$ python3 -q
>>> import numpy as np
>>> np.set_printoptions(precision=2, suppress=True, linewidth=160, sign=" ")
>>> E = np.loadtxt("arr.csv", delimiter=",")
>>> E
array([[ 0.33,  0.  ,  0.  ,  0.  ,  0.33,  0.  ,  0.  ,  0.33],
       [ 0.  ,  0.4 ,  0.2 ,  0.  ,  0.2 ,  0.  ,  0.2 ,  0.  ],
       [ 0.  ,  0.33,  0.33,  0.  ,  0.  ,  0.33,  0.  ,  0.  ],
       [ 0.  ,  0.  ,  0.  ,  0.33,  0.33,  0.  ,  0.33,  0.  ],
       [ 0.33,  0.  ,  0.  ,  0.33,  0.33,  0.  ,  0.  ,  0.  ],
       [ 0.  ,  0.  ,  0.  ,  0.  ,  0.  ,  1.  ,  0.  ,  0.  ],
       [ 0.  ,  0.  ,  0.33,  0.  ,  0.  ,  0.  ,  0.67,  0.  ],
       [ 0.  ,  0.  ,  0.  ,  0.  ,  0.  ,  0.  ,  0.  ,  1.  ]])
>>> vec = np.array([2, 0, 2, -1, 0, -3, 1, -3])
>>> E @ np.eye(8)[6]
array([ 0.  ,  0.2 ,  0.  ,  0.33,  0.  ,  0.  ,  0.67,  0.  ])
>>> (E @ vec).argmax()
np.int64(6)
>>> E @ (2 * vec)
array([-0.67,  1.2 , -0.67,  0.  ,  0.67, -6.  ,  2.67, -6.  ])
>>> m1 = np.array([[-0.4, 1.2, 0.0, 0.1, -1.9, 1.3, 0.4],
...     [-1.1, 0.8, -1.2, 0.0, 0.7, -0.4, -0.2],
...     [-0.6, -0.2, -1.1, -1.1, 0.6, -0.7, 0.5]])
>>> m1[:, 0] *= 3
>>> m1
array([[-1.2,  1.2,  0. ,  0.1, -1.9,  1.3,  0.4],
       [-3.3,  0.8, -1.2,  0. ,  0.7, -0.4, -0.2],
       [-1.8, -0.2, -1.1, -1.1,  0.6, -0.7,  0.5]])
>>> Y = m1 / np.sqrt((m1 ** 2).mean(axis=1, keepdims=True))
>>> np.linalg.norm(Y, axis=1)
array([ 2.65,  2.65,  2.65])
>>> Y[0]
array([-1.1 ,  1.1 ,  0.  ,  0.09, -1.74,  1.19,  0.37])
>>> r0 = np.array([3, 1, -1])
>>> np.array([np.convolve(row, r0, "same") for row in m1])
array([[ 2.4,  2.4, -0.9, -5.6,  1.9,  4.4, -0.9],
       [-0.9,  0.5, -2. ,  3.3, -0.5, -1.7,  0.2],
       [-2.4, -1.7, -4.2,  1.8, -0.4,  0.2,  1.2]])
>>> np.cross(m1[1, :3], m1[2, :3])
array([-1.12, -1.47,  2.1 ])
